% ipython --no-banner

In [1]: import numpy as np

In [2]: np.set_printoptions(suppress=True, linewidth=200)

In [3]: K = np.load("a.npy")

In [4]: K
Out[4]: 
array([[ 5,  2,  0],
       [11,  2,  0],
       [17,  2,  0],
       [ 5,  2,  0],
       [ 7,  2,  0],
       [ 0,  2,  8],
       [ 0,  2,  4],
       [15,  2,  0],
       [ 0,  2,  7],
       [ 0,  2,  1],
       [ 0,  2,  6]])

In [5]: left, s, Vt = np.linalg.svd(K, full_matrices=False)

In [6]: np.round(left.T @ left, 2) + 0
Out[6]: 
array([[1., 0., 0.],
       [0., 1., 0.],
       [0., 0., 1.]])

In [7]: np.round(s / s[0], 2)
Out[7]: array([1.  , 0.49, 0.1 ])

In [8]: np.round(left.T @ K @ Vt.T, 2) + 0
Out[8]: 
array([[27.47,  0.  ,  0.  ],
       [ 0.  , 13.51,  0.  ],
       [ 0.  ,  0.  ,  2.68]])

In [9]: np.round(Vt @ Vt.T, 2) + 0
Out[9]: 
array([[1., 0., 0.],
       [0., 1., 0.],
       [0., 0., 1.]])

In [10]: (s > 1e-8).sum()
Out[10]: np.int64(3)

In [11]: np.allclose(left * s @ Vt, K)
Out[11]: True

In [12]: other = np.c_[K[:, :1] @ np.array([[2]]), np.array([0, 3, -2, -1, -1, -3, 1, -1, -3, 3, 2])]

In [13]: other
Out[13]: 
array([[10,  0],
       [22,  3],
       [34, -2],
       [10, -1],
       [14, -1],
       [ 0, -3],
       [ 0,  1],
       [30, -1],
       [ 0, -3],
       [ 0,  3],
       [ 0,  2]])

In [14]: np.round(np.linalg.norm(other - K @ np.linalg.lstsq(K, other)[0], axis=0), 2) + 0
Out[14]: array([0.  , 5.78])

In [15]: m1 = np.array([[0, 1, 0, 1], [1, 0, 0, 1], [0, 0, 0, 0], [1, 1, 0, 0]])

In [16]: left, s, Vt = np.linalg.svd(m1, full_matrices=False)

In [17]: np.round(Vt @ Vt.T, 2) + 0
Out[17]: 
array([[1., 0., 0., 0.],
       [0., 1., 0., 0.],
       [0., 0., 1., 0.],
       [0., 0., 0., 1.]])

In [18]: np.allclose(left * s @ Vt, m1)
Out[18]: True

In [19]: np.abs(left[:, 0]).round(6).argmax()
Out[19]: np.int64(0)

In [20]: (s > 1e-8).sum()
Out[20]: np.int64(3)

In [21]: s.round(2)
Out[21]: array([2., 1., 1., 0.])

In [22]: np.round(s / s[0], 2)
Out[22]: array([1. , 0.5, 0.5, 0. ])

In [23]: np.round(np.sqrt((s ** 2).sum()), 2), np.round(np.linalg.norm(m1), 2)
Out[23]: (np.float64(2.45), np.float64(2.45))

In [24]: round(float(np.linalg.det(2 * m1)), 2), np.round(np.linalg.det(m1), 2)
Out[24]: (0.0, np.float64(0.0))

In [25]: np.einsum("ij,ji->", m1, m1)
Out[25]: np.int64(6)

In [26]: print(np.kron(np.eye(2, dtype=int), m1))
[[0 1 0 1 0 0 0 0]
 [1 0 0 1 0 0 0 0]
 [0 0 0 0 0 0 0 0]
 [1 1 0 0 0 0 0 0]
 [0 0 0 0 0 1 0 1]
 [0 0 0 0 1 0 0 1]
 [0 0 0 0 0 0 0 0]
 [0 0 0 0 1 1 0 0]]

In [27]: round(float(np.linalg.eigvals(m1).sum().real), 2)
Out[27]: -0.0

In [28]: np.round(np.linalg.eigvals(m1), 2)
Out[28]: array([-1.,  2., -1.,  0.])

In [29]: r = np.linalg.matrix_rank(m1)

In [30]: r
Out[30]: np.int64(3)

In [31]: null = np.linalg.svd(m1)[2][r:].T

In [32]: np.linalg.matrix_rank(m1.T @ m1), np.linalg.matrix_rank(m1 @ m1.T)
Out[32]: (np.int64(3), np.int64(3))

In [33]: null @ null.T
Out[33]: 
array([[0., 0., 0., 0.],
       [0., 0., 0., 0.],
       [0., 0., 1., 0.],
       [0., 0., 0., 0.]])

In [34]: [int(np.linalg.matrix_rank(m1[:, :j + 1])) for j in range(4)]
Out[34]: [1, 2, 2, 3]

In [35]: null.shape
Out[35]: (4, 1)

In [36]: J = np.load("sample8.npy")

In [37]: J
Out[37]: 
array([[  8.  ,   6.01,   5.87,  12.05],
       [ -8.12,  -7.11,  -3.16,  -8.  ],
       [-10.05,  -6.85,  -8.98, -17.  ],
       [ -6.05,  -2.97,  -8.9 , -15.03]])

In [38]: hat = np.triu(np.array([[-2, 2, 2, 1], [-1, 2, 2, 1], [-1, 0, 0, 2], [0, 0, -2, -1]]), 1) + np.eye(4)

In [39]: other = hat @ J @ np.linalg.inv(hat)

In [40]: np.round(np.poly(other), 2)
Out[40]: array([ 1.  , 23.12, 40.71, -8.9 , -2.67])

In [41]: round(float(np.trace(other)), 2), np.round(np.trace(J), 2)
Out[41]: (-23.12, np.float64(-23.12))
